% ipython --no-banner

In [1]: import numpy as np

In [2]: import numpy.linalg as la

In [3]: np.set_printoptions(suppress=True, linewidth=200)

In [4]: rnd = lambda a: np.round(a, 2) + 0

In [5]: M = np.loadtxt("dump.csv", delimiter=",")

In [6]: M
Out[6]: 
array([[-0.3,  0.8,  0. ],
       [-0.5,  0.3, -1.4],
       [-1.7,  0.6, -1.5]])

In [7]: rnd(np.einsum("ij,ji->", M, M))
Out[7]: np.float64(-0.05)

In [8]: np.kron(np.eye(2, dtype=int), M)
Out[8]: 
array([[-0.3,  0.8,  0. , -0. ,  0. ,  0. ],
       [-0.5,  0.3, -1.4, -0. ,  0. , -0. ],
       [-1.7,  0.6, -1.5, -0. ,  0. , -0. ],
       [-0. ,  0. ,  0. , -0.3,  0.8,  0. ],
       [-0. ,  0. , -0. , -0.5,  0.3, -1.4],
       [-0. ,  0. , -0. , -1.7,  0.6, -1.5]])

In [9]: rnd(la.det(M[::-1]))
Out[9]: np.float64(-1.19)

In [10]: rnd(np.poly(M))
Out[10]: array([ 1.  ,  1.5 ,  1.15, -1.19])

In [11]: rnd(la.eigvals(M))
Out[11]: array([-1.02+1.09j, -1.02-1.09j,  0.53+0.j  ])

In [12]: rnd(la.eigvals(M).sum().real)
Out[12]: np.float64(-1.5)

In [13]: rnd(la.det(M.T))
Out[13]: np.float64(1.19)

In [14]: np.einsum("ii->", M)
Out[14]: np.float64(-1.5)

In [15]: u = np.array([5, 0])

In [16]: np.correlate(M[0], M[1], "full")
Out[16]: array([ 0.42, -1.21,  0.39, -0.4 ,  0.  ])

In [17]: np.polyval(u, M[0])
Out[17]: array([-1.5,  4. ,  0. ])

In [18]: arr = np.loadtxt("a.csv", delimiter=",")

In [19]: arr
Out[19]: 
array([[ 0.47, -3.3 , -1.48],
       [ 7.98, -5.19, -6.11],
       [ 8.6 , -5.46, -6.18],
       [ 8.41, -6.61, -7.12],
       [-0.04, -2.5 , -3.89],
       [ 6.26, -5.25, -5.49],
       [ 7.46, -7.45, -7.02],
       [ 7.16, -6.  , -8.36],
       [ 8.56, -6.11, -4.36],
       [ 8.59, -5.94, -6.07],
       [ 7.64, -5.6 , -6.18],
       [-0.39, -3.85, -3.56],
       [ 0.73, -5.69, -2.81],
       [ 0.52, -3.68, -2.82],
       [ 6.54, -4.89, -6.91],
       [ 8.49, -7.18, -6.  ],
       [ 7.53, -4.83, -7.08],
       [ 0.49, -3.95, -1.69],
       [ 2.14, -3.87, -3.64],
       [-0.36, -4.13, -2.61],
       [ 0.48, -3.02, -5.19],
       [ 7.33, -6.51, -5.75]])

In [20]: W1 = np.array([[0, 1, 2, 1, 0], [0, 2, 2, 1, 0], [0, 1, 3, 1, 1]])

In [21]: beta = np.array([0, 0, 3, -1, -1])

In [22]: act = np.maximum(arr @ W1 + beta, 0)

In [23]: la.matrix_rank(act)
Out[23]: np.int64(0)

In [24]: (act > 0).mean(axis=0)
Out[24]: array([0., 0., 0., 0., 0.])

In [25]: C = np.array([[0, 1], [3, 1], [3, 3], [0, 2], [3, 0]])

In [26]: W1 @ C
Out[26]: 
array([[ 9,  9],
       [12, 10],
       [15, 12]])

In [27]: cen = arr - arr.mean(axis=0)

In [28]: left, sigma, Vh = la.svd(cen, full_matrices=False)

In [29]: rnd(np.abs(Vh[-1]))
Out[29]: array([0.39, 0.89, 0.26])

In [30]: rnd(Vh[0] * np.sign(Vh[0, np.abs(Vh[0]).argmax()]))
Out[30]: array([ 0.88, -0.27, -0.4 ])

In [31]: la.matrix_rank(cen)
Out[31]: np.int64(3)

In [32]: cen = arr - arr.mean(axis=0)

In [33]: evecs = la.svd(cen)[2][:1]

In [34]: A2 = cen - cen @ evecs.T @ evecs

In [35]: rnd(np.diag(evecs.T @ evecs))
Out[35]: array([0.77, 0.07, 0.16])

In [36]: proj = arr @ la.solve(arr.T @ arr, arr.T)

In [37]: rnd(la.eigvalsh(proj))
Out[37]: array([0., 0., 0., 0., 0., 0., 0., 0., 0., 0., 0., 0., 0., 0., 0., 0., 0., 0., 0., 1., 1., 1.])

In [38]: rnd(np.trace(proj))
Out[38]: np.float64(3.0)

In [39]: rnd(np.diag(proj))
Out[39]: array([0.1 , 0.09, 0.11, 0.09, 0.17, 0.05, 0.1 , 0.19, 0.24, 0.1 , 0.08, 0.16, 0.27, 0.09, 0.13, 0.15, 0.15, 0.15, 0.05, 0.16, 0.29, 0.09])

In [40]: rnd(proj @ arr[:, 2])
Out[40]: array([-1.48, -6.11, -6.18, -7.12, -3.89, -5.49, -7.02, -8.36, -4.36, -6.07, -6.18, -3.56, -2.81, -2.82, -6.91, -6.  , -7.08, -1.69, -3.64, -2.61, -5.19, -5.75])

In [41]: K = np.load("test9.npy")

In [42]: K
Out[42]: 
array([[ 1,  1, -1],
       [ 3,  1, -3],
       [ 4,  2, -4],
       [ 0,  0,  0],
       [ 2, -2, -5],
       [ 2, -2, -5],
       [ 0,  0,  0],
       [ 3,  1, -3],
       [ 0,  0,  0],
       [ 0,  0,  0],
       [ 3,  1, -3],
       [ 0,  0,  0],
       [ 0,  0,  0],
       [ 0, -2, -3],
       [ 0,  0,  0],
       [ 0,  0,  0],
       [ 4,  2, -4],
       [ 3,  1, -3],
       [ 0,  0,  0],
       [ 0,  0,  0],
       [ 3, -1, -6],
       [ 1,  1, -1],
       [ 1,  1, -1],
       [ 4,  2, -4],
       [ 0,  0,  0],
       [ 3, -1, -6],
       [ 3,  1, -3]])

In [43]: # row 5 repeats row 4

In [44]: cen = (K - K.mean(axis=0)) / K.std(axis=0)

In [45]: rnd(cen.std(axis=0))
Out[45]: array([1., 1., 1.])

In [46]: np.argwhere(np.abs(cen) > 2)
Out[46]: 
array([[ 4,  1],
       [ 5,  1],
       [13,  1]])

In [47]: beta = la.lstsq(np.delete(cen, 0, axis=1), cen[:, 0])[0]

In [48]: rnd(1 - np.var(cen[:, 0] - np.delete(cen, 0, axis=1) @ beta))
Out[48]: np.float64(0.98)

In [49]: rnd(beta)
Out[49]: array([ 0.54, -0.9 ])

In [50]: np.abs(beta).argmax()
Out[50]: np.int64(1)

In [51]: x = np.array([-2, 2, -1])

In [52]: target = K @ x

In [53]: rnd(la.solve(K.T @ K, K.T @ target))
Out[53]: array([-2.,  2., -1.])

In [54]: rnd(la.pinv(K) @ K)
Out[54]: 
array([[1., 0., 0.],
       [0., 1., 0.],
       [0., 0., 1.]])

In [55]: target
Out[55]: array([ 1, -1,  0,  0, -3, -3,  0, -1,  0,  0, -1,  0,  0, -1,  0,  0,  0, -1,  0,  0, -2,  1,  1,  0,  0, -2, -1])

In [56]: rng = np.random.default_rng(7865)

In [57]: target = target + 0.02 * rng.normal(size=27)

In [58]: rnd(target)
Out[58]: array([ 0.97, -1.01, -0.02,  0.  , -3.02, -3.02,  0.  , -0.99,  0.01,  0.01, -1.  ,  0.02,  0.02, -1.01,  0.01, -0.03, -0.02, -1.01,  0.  ,  0.02, -1.98,  1.02,  0.96, -0.04, -0.03, -1.96, -1.04])

In [59]: beta, *_ = la.lstsq(K, target)

In [60]: rnd(la.norm(target - K @ beta))
Out[60]: np.float64(0.1)

In [61]: beta.round()
Out[61]: array([-2.,  2., -1.])

In [62]: [round(float(la.norm(la.solve(K.T @ K + lam * np.eye(3), K.T @ target))), 2) for lam in (0, 1, 10, 100)]
Out[62]: [3.0, 1.29, 0.51, 0.24]

In [63]: z = K[:, 2] > np.median(K[:, 2])

In [64]: u = K[z].mean(axis=0) - K[~z].mean(axis=0)

In [65]: np.argsort(-np.abs(u).round(6), kind="stable")
Out[65]: array([2, 0, 1])

In [66]: z.astype(int)
Out[66]: array([0, 0, 0, 1, 0, 0, 1, 0, 1, 1, 0, 1, 1, 0, 1, 1, 0, 0, 1, 1, 0, 0, 0, 0, 1, 0, 0])

In [67]: rnd(u)
Out[67]: array([-2.5 , -0.38,  3.44])

In [68]: ((K - K.mean(axis=0)) @ u > 0).astype(int)
Out[68]: array([1, 0, 0, 1, 0, 0, 1, 0, 1, 1, 0, 1, 1, 1, 1, 1, 0, 0, 1, 1, 0, 1, 1, 0, 1, 0, 0])

In [69]: rnd((((K - K.mean(axis=0)) @ u > 0) == z).mean())
Out[69]: np.float64(0.85)

In [70]: cen = K - K.mean(axis=0)

In [71]: left, sigma, Vh = la.svd(cen, full_matrices=False)

In [72]: np.abs(left[:, 0]).argmax()
Out[72]: np.int64(20)

In [73]: rnd(np.abs(Vh[-1]))
Out[73]: array([0.7 , 0.54, 0.47])

In [74]: la.matrix_rank(cen)
Out[74]: np.int64(3)

In [75]: rnd(Vh[0] * np.sign(Vh[0, np.abs(Vh[0]).argmax()]))
Out[75]: array([-0.57, -0.03,  0.82])

In [76]: rnd(sigma)
Out[76]: array([12.81,  6.75,  0.8 ])

In [77]: rnd(cen.mean(axis=0))
Out[77]: array([0., 0., 0.])

In [78]: rnd(sigma ** 2 / (sigma ** 2).sum())
Out[78]: array([0.78, 0.22, 0.  ])

In [79]: np.abs(Vh[0]).argmax()
Out[79]: np.int64(2)

In [80]: W0 = np.load("x.npy")

In [81]: W0
Out[81]: 
array([[1, 1, 1],
       [1, 1, 0],
       [1, 1, 0],
       [0, 2, 1]])

In [82]: # rows 1 and 2 are equal

In [83]: x = np.array([-2, 0, 2])

In [84]: target = W0 @ x

In [85]: beta, lr = np.zeros(3), 1 / la.norm(W0, 2) ** 2

In [86]: for i in range(5):
    ...:     beta -= lr * W0.T @ (W0 @ beta - target)
    ...:     if i % 1 == 0: print(i, round(la.norm(W0 @ beta - target), 2))
    ...: 
0 2.89
1 2.42
2 2.04
3 1.72
4 1.46

In [87]: rnd(beta)
Out[87]: array([-1.34,  0.18,  0.86])

In [88]: rnd(la.cond(W0))
Out[88]: np.float64(4.49)

In [89]: A2 = W0 / np.sqrt((W0 ** 2).mean(axis=1, keepdims=True))

In [90]: la.matrix_rank(W0 - W0.mean(axis=1, keepdims=True))
Out[90]: np.int64(2)

In [91]: la.matrix_rank(A2) == la.matrix_rank(W0)
Out[91]: np.True_

In [92]: rnd(A2[1])
Out[92]: array([1.22, 1.22, 0.  ])

In [93]: rnd(W0 - W0.mean(axis=1, keepdims=True))
Out[93]: 
array([[ 0.  ,  0.  ,  0.  ],
       [ 0.33,  0.33, -0.67],
       [ 0.33,  0.33, -0.67],
       [-1.  ,  1.  ,  0.  ]])

In [94]: J = np.load("layer18.npy")

In [95]: J
Out[95]: 
array([[2., 1., 0.],
       [0., 2., 1.],
       [0., 0., 2.]])

In [96]: w, evecs = la.eig(J)

In [97]: w
Out[97]: array([2., 2., 2.])

In [98]: z = rng.permutation(3)

In [99]: z
Out[99]: array([1, 2, 0])

In [100]: A2 = J[z][:, z]

In [101]: rnd(la.det(A2)), rnd(la.det(J[z]))
Out[101]: (np.float64(8.0), np.float64(8.0))

In [102]: np.diag(A2)
Out[102]: array([2., 2., 2.])

In [103]: np.allclose(A2, J)
Out[103]: False

In [104]: A2
Out[104]: 
array([[2., 1., 0.],
       [0., 2., 0.],
       [1., 0., 2.]])

In [105]: cov = np.cov(K, rowvar=False)

In [106]: rnd(np.polyfit(K[:, 1], K[:, 0], 1))
Out[106]: array([0.59, 1.35])

In [107]: cov.shape
Out[107]: (3, 3)

In [108]: rnd(K.std(axis=0))
Out[108]: array([1.52, 1.1 , 2.06])

In [109]: np.median(K, axis=0)
Out[109]: array([ 1.,  0., -1.])

In [110]: rnd(np.corrcoef(K.T))
Out[110]: 
array([[ 1.  ,  0.42, -0.83],
       [ 0.42,  1.  ,  0.13],
       [-0.83,  0.13,  1.  ]])

In [111]: np.argsort(-K.std(axis=0).round(6), kind="stable")
Out[111]: array([2, 0, 1])

In [112]: rnd(np.corrcoef(K[:, 1], K[:, 0])[0, 1])
Out[112]: np.float64(0.42)

In [113]: rnd(la.eigvalsh(cov)[::-1])
Out[113]: array([6.31, 1.75, 0.02])

In [114]: A2 = J / la.norm(J, axis=1, keepdims=True)

In [115]: cov = A2 @ A2.T

In [116]: np.degrees(np.arccos(np.clip(cov[0, 2], -1, 1)))
Out[116]: np.float64(90.0)

In [117]: rnd(la.norm(A2, axis=1))
Out[117]: array([1., 1., 1.])

In [118]: la.matrix_rank(J - J[0, 0] * np.eye(3))
Out[118]: np.int64(2)

In [119]: rnd(la.matrix_power(J - np.diag(np.diag(J)), 3))
Out[119]: 
array([[0., 0., 0.],
       [0., 0., 0.],
       [0., 0., 0.]])

In [120]: [int(la.matrix_rank(la.matrix_power(J, p))) for p in range(1, 4)]
Out[120]: [3, 3, 3]

In [121]: J @ J
Out[121]: 
array([[4., 4., 1.],
       [0., 4., 4.],
       [0., 0., 4.]])

In [122]: m1 = np.loadtxt("block7.csv", delimiter=",")

In [123]: m1
Out[123]: 
array([[ -0.8,   1.7,  -0.3],
       [ -1.3,   0.9,   0. ],
       [ -1.3,  -0.6,   0. ],
       [ -0.3,  -1. ,   0.9],
       [ -0.1,  -0.2,  -1.3],
       [  0. ,  -0.4,   0.3],
       [  1.3,   0.1,  -0.4],
       [  1.2,   1.4,  -0.5],
       [ -1.7,   0.8,   2.1],
       [-12. ,  16. ,   0. ],
       [ -1.3,   0.6,  -1.3],
       [  0.5,   0.2,  -0.1],
       [ -0.6,   0.7,   0.3],
       [  2.1,   0.7,  -1.3],
       [ -0.8,   0.4,   0.9],
       [ -1.1,  -1.4,   1. ]])

In [124]: # row 9 dominates

In [125]: left, sigma, Vh = la.svd(W0, full_matrices=False)

In [126]: rnd(np.sqrt((sigma ** 2).sum())), rnd(la.norm(W0))
Out[126]: (np.float64(3.46), np.float64(3.46))

In [127]: rnd(Vh @ Vh.T)
Out[127]: 
array([[1., 0., 0.],
       [0., 1., 0.],
       [0., 0., 1.]])

In [128]: rnd(sigma)
Out[128]: array([3.14, 1.29, 0.7 ])

In [129]: np.abs(left[:, 0]).round(6).argmax()
Out[129]: np.int64(3)

In [130]: rnd(left.T @ left)
Out[130]: 
array([[1., 0., 0.],
       [0., 1., 0.],
       [0., 0., 1.]])

In [131]: left.shape, sigma.shape, Vh.shape
Out[131]: ((4, 3), (3,), (3, 3))

In [132]: T = np.stack([m1, -3 * m1, m1[::-1]])

In [133]: la.matrix_rank(T)
Out[133]: array([3, 3, 3])

In [134]: rnd(la.norm(T, axis=(1, 2)))
Out[134]: array([21.04, 63.13, 21.04])

In [135]: rnd(np.einsum("bij,cij->bc", T, T))
Out[135]: 
array([[  442.86, -1328.58,   -40.72],
       [-1328.58,  3985.74,   122.16],
       [  -40.72,   122.16,   442.86]])

In [136]: D = la.norm(m1[:, None] - m1[None], axis=-1)

In [137]: D.mean(axis=1).argmax()
Out[137]: np.int64(9)

In [138]: np.flatnonzero(D[10] < D.mean() / 2)
Out[138]: array([ 0,  1,  2,  4, 10, 12])

In [139]: rnd(la.norm(m1, axis=1))
Out[139]: array([ 1.9 ,  1.58,  1.43,  1.38,  1.32,  0.5 ,  1.36,  1.91,  2.82, 20.  ,  1.93,  0.55,  0.97,  2.57,  1.27,  2.04])

In [140]: D.shape
Out[140]: (16, 16)

In [141]: D[10].round(6).argsort(kind="stable")[:4]
Out[141]: array([10,  1,  4,  0])

In [142]: np.unravel_index(D.round(6).argmax(), D.shape)
Out[142]: (np.int64(9), np.int64(13))

In [143]: A2 = np.c_[m1[:, :2] @ np.array([[-7, -6], [1, -2]]), np.array([-2, 3, 2, -1, 0, -3, 2, -3, 3, -1, -1, 1, 1, 1, 3, 1])]

In [144]: rnd(A2)
Out[144]: 
array([[  7.3,   1.4,  -2. ],
       [ 10. ,   6. ,   3. ],
       [  8.5,   9. ,   2. ],
       [  1.1,   3.8,  -1. ],
       [  0.5,   1. ,   0. ],
       [ -0.4,   0.8,  -3. ],
       [ -9. ,  -8. ,   2. ],
       [ -7. , -10. ,  -3. ],
       [ 12.7,   8.6,   3. ],
       [100. ,  40. ,  -1. ],
       [  9.7,   6.6,  -1. ],
       [ -3.3,  -3.4,   1. ],
       [  4.9,   2.2,   1. ],
       [-14. , -14. ,   1. ],
       [  6. ,   4. ,   3. ],
       [  6.3,   9.4,   1. ]])

In [145]: rnd(la.lstsq(m1, A2[:, 0])[0])
Out[145]: array([-7.,  1.,  0.])

In [146]: la.matrix_rank(A2)
Out[146]: np.int64(3)

In [147]: rnd(la.norm(A2 - m1 @ la.lstsq(m1, A2)[0], axis=0))
Out[147]: array([0.  , 0.  , 7.43])

In [148]: u = np.array([2, 0, 0, 0]) + 0.5

In [149]: data = np.outer(u, u) / (u @ u)

In [150]: rnd(data)
Out[150]: 
array([[0.89, 0.18, 0.18, 0.18],
       [0.18, 0.04, 0.04, 0.04],
       [0.18, 0.04, 0.04, 0.04],
       [0.18, 0.04, 0.04, 0.04]])

In [151]: # rank 1

In [152]: left, sigma, Vh = la.svd(data)

In [153]: evecs = Vh[:(sigma > 1e-8).sum()]

In [154]: x = data[0] + -1 * data[2] + rng.integers(2) * np.eye(4)[2]

In [155]: rnd(x)
Out[155]: array([0.71, 0.14, 1.14, 0.14])

In [156]: rnd(np.diag(evecs.T @ evecs))
Out[156]: array([0.89, 0.04, 0.04, 0.04])

In [157]: rnd(evecs.T @ evecs)
Out[157]: 
array([[0.89, 0.18, 0.18, 0.18],
       [0.18, 0.04, 0.04, 0.04],
       [0.18, 0.04, 0.04, 0.04],
       [0.18, 0.04, 0.04, 0.04]])

In [158]: la.cond(data) > 100
Out[158]: np.True_

In [159]: rnd(la.norm(data, 2) / la.norm(data))
Out[159]: np.float64(1.0)

In [160]: x = np.array([2, 0, 1, 1])

In [161]: rnd((x - data @ x) @ (data @ x))
Out[161]: np.float64(0.0)

In [162]: rnd(data @ x)
Out[162]: array([2.14, 0.43, 0.43, 0.43])

In [163]: rnd(data @ data @ x)
Out[163]: array([2.14, 0.43, 0.43, 0.43])
